In [1]: import numpy as np

In [2]: np.set_printoptions(precision=3, suppress=True, linewidth=120)

In [3]: data = np.load("sample8.npy")

In [4]: data
Out[4]: 
array([[-11.342,  -3.803, -19.012, -13.179],
       [ -9.134,  -3.156, -15.688, -10.446],
       [ -4.319,  -1.828,  -8.345,  -4.664],
       [ -1.375,  -1.092,  -3.644,  -1.383],
       [ -1.282,  -1.07 ,  -3.486,  -1.286],
       [ -1.066,  -1.016,  -3.114,  -1.066],
       [ -0.782,  -0.945,  -2.612,  -0.785],
       [ -0.225,  -0.775,  -1.516,  -0.282],
       [  0.035,  -0.438,  -0.488,  -0.111],
       [  0.031,  -0.39 ,  -0.421,  -0.109],
       [  0.001,   0.073,   0.073,   0.039],
       [  1.565,   3.261,   4.216,   4.045],
       [  2.107,   3.953,   5.294,   5.185],
       [  2.364,   4.264,   5.793,   5.714],
       [  3.742,   5.813,   8.375,   8.469],
       [  4.141,   6.234,   9.104,   9.248],
       [  5.013,   7.125,  10.673,  10.928],
       [  8.085,  10.049,  16.053,  16.691],
       [ 10.926,  12.566,  20.902,  21.883],
       [ 13.184,  14.486,  24.703,  25.947],
       [ 16.711,  17.383,  30.576,  32.218],
       [ 18.949,  19.171,  34.272,  36.158]])

In [5]: d = np.linalg.norm(data[:, None] - data[None], axis=-1)

In [6]: d[0].round(6).argsort(kind="stable")[:4]
Out[6]: array([0, 1, 2, 3])

In [7]: d.mean(axis=1).argmax()
Out[7]: np.int64(21)

In [8]: (d + 1e9 * np.eye(22)).round(6).argmin(axis=1)
Out[8]: array([ 1,  0,  3,  4,  3,  4,  5,  8,  9,  8,  9, 12, 13, 12, 15, 14, 15, 18, 19, 18, 21, 20])

In [9]: Xs = data - data.mean(axis=0)

In [10]: left, sigma, VT = np.linalg.svd(Xs, full_matrices=False)

In [11]: np.linalg.matrix_rank(Xs)
Out[11]: np.int64(3)

In [12]: np.round(Xs.mean(axis=0), 3) + 0
Out[12]: array([0., 0., 0., 0.])

In [13]: np.abs(VT[0]).argmax()
Out[13]: np.int64(2)

In [14]: round(float((sigma ** 2).sum() ** 2 / (sigma ** 4).sum()), 3)
Out[14]: 1.013

In [15]: basis = data[[7, 12]].astype(float)

In [16]: for _ in range(5):
    ...:     labels = np.linalg.norm(data[:, None] - basis, axis=-1).argmin(axis=1)
    ...:     basis = np.array([data[labels == j].mean(axis=0) for j in range(2)])
    ...: 

In [17]: labels
Out[17]: array([0, 0, 0, 0, 0, 0, 0, 0, 0, 0, 0, 0, 0, 0, 0, 0, 0, 1, 1, 1, 1, 1])

In [18]: basis
Out[18]: 
array([[-0.619,  0.954, -0.87 ,  0.607],
       [13.571, 14.731, 25.301, 26.58 ]])

In [19]: np.bincount(labels)
Out[19]: array([17,  5])

In [20]: gram = np.cov(data, rowvar=False)

In [21]: gram
Out[21]: 
array([[ 54.871,  48.599, 100.82 ,  94.875],
       [ 48.599,  46.294,  90.803,  86.964],
       [100.82 ,  90.803, 186.441, 175.313],
       [ 94.875,  86.964, 175.313, 166.971]])

In [22]: np.median(data, axis=0)
Out[22]: array([0.8  , 1.667, 2.145, 2.042])

In [23]: np.corrcoef(data.T)
Out[23]: 
array([[1.   , 0.964, 0.997, 0.991],
       [0.964, 1.   , 0.977, 0.989],
       [0.997, 0.977, 1.   , 0.994],
       [0.991, 0.989, 0.994, 1.   ]])

In [24]: rng = np.random.default_rng(1)

In [25]: m1 = rng.normal(size=(36, 10))

In [26]: m1 = 3 * m1 / np.linalg.norm(m1, axis=1, keepdims=True)

In [27]: m1.round(3) + 0
Out[27]: 
array([[ 0.491,  1.166,  0.469, -1.85 ,  1.285,  0.634, -0.762,  0.825,  0.518,  0.418],
       [ 0.057,  1.1  , -1.481, -0.328, -0.97 ,  1.205,  0.08 , -0.588, -1.573, -0.517],
       [ 0.007, -0.221,  1.038,  0.808, -2.175, -1.515, -0.14 , -0.339,  0.171,  0.174],
       [ 1.703, -0.894, -0.304,  1.643,  0.52 ,  0.533, -0.413, -1.325,  0.135,  0.088],
       [-1.777, -0.989, -0.104, -1.368, -0.142,  0.138,  0.052, -0.733,  0.86 ,  1.29 ],
       [ 0.394, -1.004,  0.898, -0.615,  1.079, -1.315,  1.122, -0.025, -1.533, -0.385],
       [ 0.067,  0.336, -1.209, -1.363,  0.246, -0.574,  0.29 ,  0.935, -2.029,  0.313],
       [ 1.475, -0.358, -0.977,  0.906,  0.305,  1.079, -0.416, -1.785, -0.132, -0.537],
       [ 0.892,  0.223, -1.877, -1.375,  1.017,  0.782, -0.737, -0.001,  0.513,  0.539],
       [ 0.864,  0.253, -0.094, -0.255,  1.041, -2.22 , -0.137,  0.033, -1.406,  0.328],
       [-0.637,  0.843, -0.123,  0.654,  1.192,  0.374, -0.856, -1.481,  1.715, -0.109],
       [-1.104,  0.231, -0.307,  1.366,  0.054,  0.022, -1.145,  0.753, -1.657,  1.067],
       [ 0.986, -0.987, -1.596,  0.399,  1.649, -0.648, -0.81 ,  0.381, -0.544, -0.328],
       [-0.546,  0.834, -0.636,  0.436, -0.277, -1.325, -0.502, -1.491,  0.01 , -1.763],
       [-1.409,  1.878, -0.069, -0.069,  0.659, -0.542, -0.295,  0.548,  0.364, -1.494],
       [ 0.729, -0.517, -0.924, -0.788, -0.342,  1.424, -1.029,  0.14 , -1.871, -0.001],
       [ 1.055, -0.277, -0.738,  0.271,  0.821,  0.778,  2.313,  0.245, -0.695, -0.148],
       [-0.08 ,  0.12 , -0.033,  0.192, -1.846,  0.916, -0.635, -1.296,  0.704,  1.455],
       [ 0.388,  0.127, -0.734,  2.261,  0.693, -0.897, -0.614,  0.068, -1.224,  0.133],
       [-0.352,  0.94 ,  0.738, -2.079,  0.032, -1.24 ,  0.851,  0.129,  0.421, -0.817],
       [ 1.404,  1.551, -0.818,  0.286, -0.517, -0.018, -0.972,  1.434, -0.744, -0.227],
       [ 0.902, -1.165, -0.43 , -1.014, -0.24 , -2.105, -0.788, -0.372, -0.6  ,  0.102],
       [-0.385,  0.989, -0.424, -0.179, -0.872, -0.691, -1.66 ,  0.681, -1.499, -0.979],
       [ 0.357,  0.4  , -0.397, -2.006,  0.418,  0.258, -1.403,  0.765, -0.696, -1.119],
       [ 0.094, -0.176,  0.199, -1.58 ,  1.783, -0.593, -1.515,  0.609, -0.349,  0.32 ],
       [-0.653, -0.115,  0.473, -1.437,  1.306, -0.904, -1.673,  0.148,  0.856, -0.441],
       [-0.873,  0.627, -1.781, -1.043,  0.04 , -1.377,  0.028, -0.056,  0.909, -0.926],
       [-0.405,  0.216, -1.591,  2.007, -0.452, -0.472,  0.557, -0.026, -1.152,  0.406],
       [ 1.177, -0.619, -0.388,  0.669, -1.251,  0.603,  0.274, -0.929, -1.916, -0.31 ],
       [-1.005,  1.15 ,  0.165,  0.898,  0.155,  0.302, -0.899,  0.767,  2.049, -0.356],
       [-0.859, -0.229, -0.697, -1.017,  0.2  , -0.422,  2.085,  0.   ,  0.469,  1.38 ],
       [-0.285,  1.36 , -0.599, -0.765, -0.347, -0.109, -1.327, -0.033, -1.579,  1.318],
       [-0.114, -0.901, -1.275, -0.54 , -0.313, -1.466, -1.291, -0.263, -0.731,  1.319],
       [ 0.995,  0.014,  0.414, -1.167,  0.557, -0.027,  0.424,  1.399, -1.994,  0.228],
       [-1.385,  0.746, -1.655, -0.624,  0.255,  0.773,  0.094, -0.999, -0.697,  1.114],
       [-0.006, -1.913,  0.958,  0.473,  0.992, -0.382,  0.941, -1.205,  0.648, -0.557]])

In [28]: x = np.array([3, 1, 0, 0, 3, 1, 1, 0, 2, 2])

In [29]: a = np.maximum(m1 @ x, 0)

In [30]: np.tanh(m1 @ x)
Out[30]: 
array([ 1.   , -1.   , -1.   ,  1.   , -0.978, -0.547, -0.985,  1.   ,  1.   ,  0.897,  1.   , -1.   ,  0.999, -1.   ,
       -0.998, -0.991,  1.   , -0.784, -0.312, -0.834,  0.856, -0.996, -1.   , -0.968,  0.997,  0.096, -0.997, -0.999,
       -1.   ,  0.883,  0.996, -0.986, -0.999,  0.911, -0.736,  0.945])

In [31]: np.flatnonzero(a > 1e-9)
Out[31]: array([ 0,  3,  7,  8,  9, 10, 12, 16, 20, 24, 25, 29, 30, 33, 35])

In [32]: def softmax(z):
    ...:     e = np.exp(z - z.max(axis=-1, keepdims=True))
    ...:     return e / e.sum(axis=-1, keepdims=True)
    ...: 

In [33]: np.round(softmax(10 * m1[4]), 3) + 0
Out[33]: array([0.   , 0.   , 0.   , 0.   , 0.   , 0.   , 0.   , 0.   , 0.013, 0.987])

In [34]: softmax(m1).sum(axis=1)
Out[34]: 
array([1., 1., 1., 1., 1., 1., 1., 1., 1., 1., 1., 1., 1., 1., 1., 1., 1., 1., 1., 1., 1., 1., 1., 1., 1., 1., 1., 1.,
       1., 1., 1., 1., 1., 1., 1., 1.])

In [35]: softmax(m1[4] + 4)
Out[35]: array([0.015, 0.033, 0.08 , 0.023, 0.077, 0.102, 0.094, 0.043, 0.21 , 0.323])

In [36]: scores = m1 @ m1.T / np.sqrt(10)

In [37]: softmax(scores)[4] @ m1
Out[37]: array([-0.704, -0.207, -0.378, -0.784,  0.094, -0.145, -0.086, -0.374,  0.222,  0.626])

In [38]: labels = m1[:, 5] > np.median(m1[:, 5])

In [39]: u = m1[labels].mean(axis=0) - m1[~labels].mean(axis=0)

In [40]: np.argsort(-np.abs(u).round(6), kind="stable")
Out[40]: array([5, 9, 0, 1, 4, 6, 2, 7, 3, 8])

In [41]: feats = np.array([[-2, -4, 5, 4, -4, 5, -5, 5],
    ...:     [-5, -2, 0, 1, -4, 3, -3, -1],
    ...:     [-2, -1, 5, -5, -3, 0, -4, -4],
    ...:     [-3, 3, -3, -2, 4, 5, -1, 1],
    ...:     [-1, 3, 0, -1, -2, 2, 2, 0],
    ...:     [-1, 1, -3, -5, -5, 4, 3, 4],
    ...:     [4, 1, -5, -3, 0, 1, -1, -4],
    ...:     [1, -4, -2, -3, -3, -4, -4, 3]])

In [42]: feats
Out[42]: 
array([[-2, -4,  5,  4, -4,  5, -5,  5],
       [-5, -2,  0,  1, -4,  3, -3, -1],
       [-2, -1,  5, -5, -3,  0, -4, -4],
       [-3,  3, -3, -2,  4,  5, -1,  1],
       [-1,  3,  0, -1, -2,  2,  2,  0],
       [-1,  1, -3, -5, -5,  4,  3,  4],
       [ 4,  1, -5, -3,  0,  1, -1, -4],
       [ 1, -4, -2, -3, -3, -4, -4,  3]])

In [43]: feats.ravel(order="F")
Out[43]: 
array([-2, -5, -2, -3, -1, -1,  4,  1, -4, -2, -1,  3,  3,  1,  1, -4,  5,  0,  5, -3,  0, -3, -5, -2,  4,  1, -5, -2,
       -1, -5, -3, -3, -4, -4, -3,  4, -2, -5,  0, -3,  5,  3,  0,  5,  2,  4,  1, -4, -5, -3, -4, -1,  2,  3, -1, -4,
        5, -1, -4,  1,  0,  4, -4,  3])

In [44]: feats.reshape(2, -1)
Out[44]: 
array([[-2, -4,  5,  4, -4,  5, -5,  5, -5, -2,  0,  1, -4,  3, -3, -1, -2, -1,  5, -5, -3,  0, -4, -4, -3,  3, -3,
        -2,  4,  5, -1,  1],
       [-1,  3,  0, -1, -2,  2,  2,  0, -1,  1, -3, -5, -5,  4,  3,  4,  4,  1, -5, -3,  0,  1, -1, -4,  1, -4, -2,
        -3, -3, -4, -4,  3]])

In [45]: blk = feats.reshape(8, 2, -1)

In [46]: blk.shape
Out[46]: (8, 2, 4)
